>>> import numpy as np
>>> np.set_printoptions(precision=3, suppress=True, linewidth=160)
>>> rng = np.random.default_rng(671)
>>> E = np.triu(rng.random((3, 3)) < 0.8, 1).astype(int)
>>> E = E + E.T
>>> E
array([[0, 0, 0],
       [0, 0, 0],
       [0, 0, 0]])
>>> m1 = np.load("m.npy")
>>> m1
array([[ 3.26 ,  1.255,  0.149,  1.954, -3.813,  1.033],
       [ 6.631,  2.909,  5.537,  7.134, -3.191, -3.128],
       [-1.779,  2.266, -1.589, -0.729, -3.206,  0.484],
       [-3.005,  5.319,  0.546, -1.749,  6.222,  5.958],
       [ 7.395, -7.823,  0.022,  2.15 , -0.437, -6.947],
       [ 2.584,  0.688,  2.494,  2.752, -0.942,  0.838],
       [-5.462,  2.825,  0.178, -0.723,  0.044, -1.959],
       [-2.247,  0.997, -9.824, -4.498, -4.346, -0.554],
       [-6.027, -5.562,  4.777, -0.65 ,  0.45 ,  3.478],
       [ 0.469,  2.23 , -2.334, -1.155,  0.156,  1.97 ],
       [-1.188,  4.162, -1.233,  1.177,  0.817, -1.268],
       [-3.693,  0.842, -6.619,  4.567, -3.969, -8.472],
       [ 3.452, -1.314, -2.541,  0.049,  2.1  , -2.496],
       [-5.827, -0.821,  3.274, -2.992, -2.394,  2.233],
       [ 7.904, -3.9  ,  3.367, -2.082, -2.908,  2.696],
       [ 0.27 ,  0.665, -1.828, -2.339,  2.391,  1.132],
       [ 2.639, -1.768, 11.64 , -1.492,  3.39 , -0.481],
       [-2.828,  0.405,  3.218,  5.415, -6.044,  8.288],
       [-1.773,  4.502, -0.555, -3.116, -2.197,  0.997],
       [ 2.493,  4.591,  2.124, -1.74 ,  5.577, -5.645],
       [ 3.066, -1.675, -0.98 , -3.862,  6.779, -2.842],
       [-0.126, -0.188, -3.679, -1.275, -4.298, -0.485],
       [ 6.947, -9.249, -4.569, -9.437, -4.479,  5.875],
       [ 2.079,  5.967,  5.531, -2.402,  0.02 , -0.188],
       [-7.014, -0.047, -8.732, -2.623, -4.094, -8.025],
       [ 6.643,  2.442, -3.477, -3.732, -2.067, 11.08 ],
       [-1.487, -2.731,  9.886,  8.166, -0.215, -0.675],
       [ 3.747,  1.363, -3.428, -2.398, -6.559, -2.615],
       [-2.717,  6.429, -3.263, -0.607,  4.121,  0.028],
       [ 5.983, -4.058, -4.907,  4.097, -2.539, -5.659],
       [-5.226,  2.751, -0.204, -3.432,  6.865,  7.672],
       [ 3.614,  3.633, -7.705,  5.667, -4.926, -2.734],
       [ 2.49 , -4.292,  0.07 ,  1.348,  4.542,  0.969],
       [-0.118,  3.021, -0.735,  0.356,  4.195, -6.714]])
>>> Xc = (m1 - m1.mean(axis=0)) / m1.std(axis=0)
>>> np.argwhere(np.abs(Xc) > 2)
array([[ 1,  3],
       [ 4,  1],
       [ 7,  2],
       [16,  2],
       [22,  1],
       [22,  3],
       [25,  5],
       [26,  2],
       [26,  3]])
>>> Xc.std(axis=0)
array([1., 1., 1., 1., 1., 1.])
>>> coef = np.linalg.lstsq(np.delete(Xc, 0, axis=1), Xc[:, 0])[0]
>>> np.abs(coef).argmax()
np.int64(0)
>>> F = np.load("test5.npy")
>>> F
array([[ 0.15,  0.07,  0.05, -0.13],
       [ 0.6 ,  0.28,  0.2 , -0.52],
       [ 2.85,  1.33,  0.95, -2.47],
       [-1.35, -0.63, -0.45,  1.17],
       [-0.3 , -0.14, -0.1 ,  0.26],
       [ 1.2 ,  0.56,  0.4 , -1.04],
       [-2.4 , -1.12, -0.8 ,  2.08],
       [-0.9 , -0.42, -0.3 ,  0.78]])
>>> r = np.linalg.matrix_rank(F)
>>> r
np.int64(1)
>>> ns = np.linalg.svd(F)[2][r:].T
>>> ns.shape
(4, 3)
>>> [int(np.linalg.matrix_rank(np.delete(F, i, axis=0))) for i in range(8)]
[1, 1, 1, 1, 1, 1, 1, 1]
>>> [int(np.linalg.matrix_rank(F[:, :j + 1])) for j in range(4)]
[1, 1, 1, 1]
>>> np.allclose(F @ ns, 0)
True
>>> ns @ ns.T
array([[ 0.519, -0.224, -0.16 ,  0.417],
       [-0.224,  0.895, -0.075,  0.194],
       [-0.16 , -0.075,  0.947,  0.139],
       [ 0.417,  0.194,  0.139,  0.639]])
>>> f, g = F[2], F[4]
>>> round(float(f @ g), 3)
-1.778
>>> pr = (f @ g) / (f @ f) * f
>>> np.outer(f, g)
array([[-0.855, -0.399, -0.285,  0.741],
       [-0.399, -0.186, -0.133,  0.346],
       [-0.285, -0.133, -0.095,  0.247],
       [ 0.741,  0.346,  0.247, -0.642]])
>>> round(float(np.linalg.norm(f + g) ** 2 + np.linalg.norm(f - g) ** 2), 3)
34.164
>>> np.linalg.matrix_rank(np.outer(f, g))
np.int64(1)
>>> np.round((g - pr) @ f, 3)
np.float64(-0.0)
>>> pr
array([-0.3 , -0.14, -0.1 ,  0.26])
>>> x0 = np.array([-3, 3, -1, 3])
>>> h1 = np.maximum(F @ x0, 0)
>>> h1
array([ 0.  ,  0.  ,  0.  ,  6.12,  1.36,  0.  , 10.88,  4.08])
>>> np.maximum(F @ (3 * x0), 0)
array([ 0.  ,  0.  ,  0.  , 18.36,  4.08,  0.  , 32.64, 12.24])
>>> np.flatnonzero(h1 > 1e-9)
array([3, 4, 6, 7])
>>> W0 = np.loadtxt("block3.csv", delimiter=",")
>>> W0
array([[-3., -2.,  0., -1.,  1., -3.,  3.,  2.],
       [ 0.,  3., -2., -2.,  0.,  0.,  2.,  3.],
       [ 1., -3., -1., -3.,  1., -2.,  1., -2.],
       [ 0.,  2.,  1.,  3., -1., -1.,  0.,  3.],
       [ 3.,  0.,  3.,  2., -2.,  1.,  3.,  1.],
       [-3.,  0.,  0.,  1.,  0., -3.,  2.,  1.],
       [ 1.,  0., -2.,  1., -2.,  0.,  0., -1.],
       [-3.,  1., -2.,  0.,  2., -2., -3.,  0.]])
>>> x0 = np.array([0, -4, 1, -5, -1, 4, 2, 0])
>>> h1 = np.maximum(W0 @ x0, 0)
>>> W0 * (h1 > 1e-9)[:, None]
array([[-3., -2.,  0., -1.,  1., -3.,  3.,  2.],
       [ 0.,  0., -0., -0.,  0.,  0.,  0.,  0.],
       [ 1., -3., -1., -3.,  1., -2.,  1., -2.],
       [ 0.,  0.,  0.,  0., -0., -0.,  0.,  0.],
       [ 3.,  0.,  3.,  2., -2.,  1.,  3.,  1.],
       [-0.,  0.,  0.,  0.,  0., -0.,  0.,  0.],
       [ 0.,  0., -0.,  0., -0.,  0.,  0., -0.],
       [-0.,  0., -0.,  0.,  0., -0., -0.,  0.]])
>>> np.tanh(W0 @ x0)
array([ 1.,  0.,  1., -1.,  1., -1., -1., -1.])
>>> h1
array([ 6.,  0., 19.,  0.,  5.,  0.,  0.,  0.])
